>>> import numpy as np
>>> from numpy import linalg as LA
>>> np.set_printoptions(precision=3, suppress=True, linewidth=200)
>>> rnd = lambda a: np.round(a, 3) + 0
>>> X = np.loadtxt("block5.csv", delimiter=",")
>>> rnd(X)
array([[  1.794,   0.399, -20.735, -34.036],
       [  1.269,   1.303, -17.59 , -29.106],
       [  0.512,   2.265, -13.276, -22.198],
       [  0.428,   2.342, -12.817, -21.451],
       [  0.152,   2.548, -11.314, -18.979],
       [ -0.051,   2.645, -10.228, -17.169],
       [ -0.238,   2.686,  -9.236, -15.495],
       [ -0.303,   2.688,  -8.895, -14.913],
       [ -0.933,   2.173,  -5.444,  -8.82 ],
       [ -0.989,   2.032,  -5.075,  -8.14 ],
       [ -1.119,   1.356,  -3.826,  -5.794],
       [ -1.125,   1.22 ,  -3.629,  -5.423],
       [ -1.097,   0.777,  -3.04 ,  -4.326],
       [ -0.834,   0.063,  -1.964,  -2.518],
       [ -0.07 ,  -0.044,  -0.163,  -0.188],
       [  0.363,   0.318,   0.87 ,   0.972],
       [  2.665,   4.738,   7.724,   8.204],
       [  3.209,   6.223,   9.689,  10.266],
       [  4.404,   9.936,  14.426,  15.266],
       [  5.827,  15.072,  20.786,  22.042],
       [  8.086,  24.598,  32.351,  34.519],
       [  9.955,  33.586,  43.158,  46.315],
       [ 10.137,  34.509,  44.265,  47.529],
       [ 10.682,  37.326,  47.643,  51.24 ]])
>>> d = LA.norm(X[:, None] - X[None], axis=-1)
>>> print(LA.matrix_rank(d ** 2))
5
>>> d.shape
(24, 24)
>>> d.mean(axis=1).argmax()
np.int64(23)
>>> mat = np.array([[5.0, 0.0, 2.0, 0.0],
...     [0.0, 3.0, 1.0, 3.0],
...     [0.0, 3.0, 7.0, 8.0],
...     [0.0, 3.0, 4.0, 0.0]])
>>> proj = np.triu(np.array([[2, 2, -1, -3], [3, 0, 3, 2], [-2, 0, -2, -1], [1, -1, -3, 1]]), 1) + np.eye(4)
>>> other = proj @ mat @ LA.inv(proj)
>>> rnd(LA.det(other))
np.float64(-495.0)
>>> q = mat.astype(float).copy()
>>> for j in range(4):
...     q[:, j] -= q[:, :j] @ (q[:, :j].T @ q[:, j])
...     q[:, j] /= LA.norm(q[:, j])
... 
>>> rnd(q)
array([[ 1.   ,  0.   ,  0.   ,  0.   ],
       [ 0.   ,  0.577, -0.707,  0.408],
       [ 0.   ,  0.577,  0.707,  0.408],
       [ 0.   ,  0.577,  0.   , -0.816]])
>>> rnd(q.T @ mat)
array([[5.   , 0.   , 2.   , 0.   ],
       [0.   , 5.196, 6.928, 6.351],
       [0.   , 0.   , 4.243, 3.536],
       [0.   , 0.   , 0.   , 4.491]])
>>> rnd(q.T @ q)
array([[1., 0., 0., 0.],
       [0., 1., 0., 0.],
       [0., 0., 1., 0.],
       [0., 0., 0., 1.]])
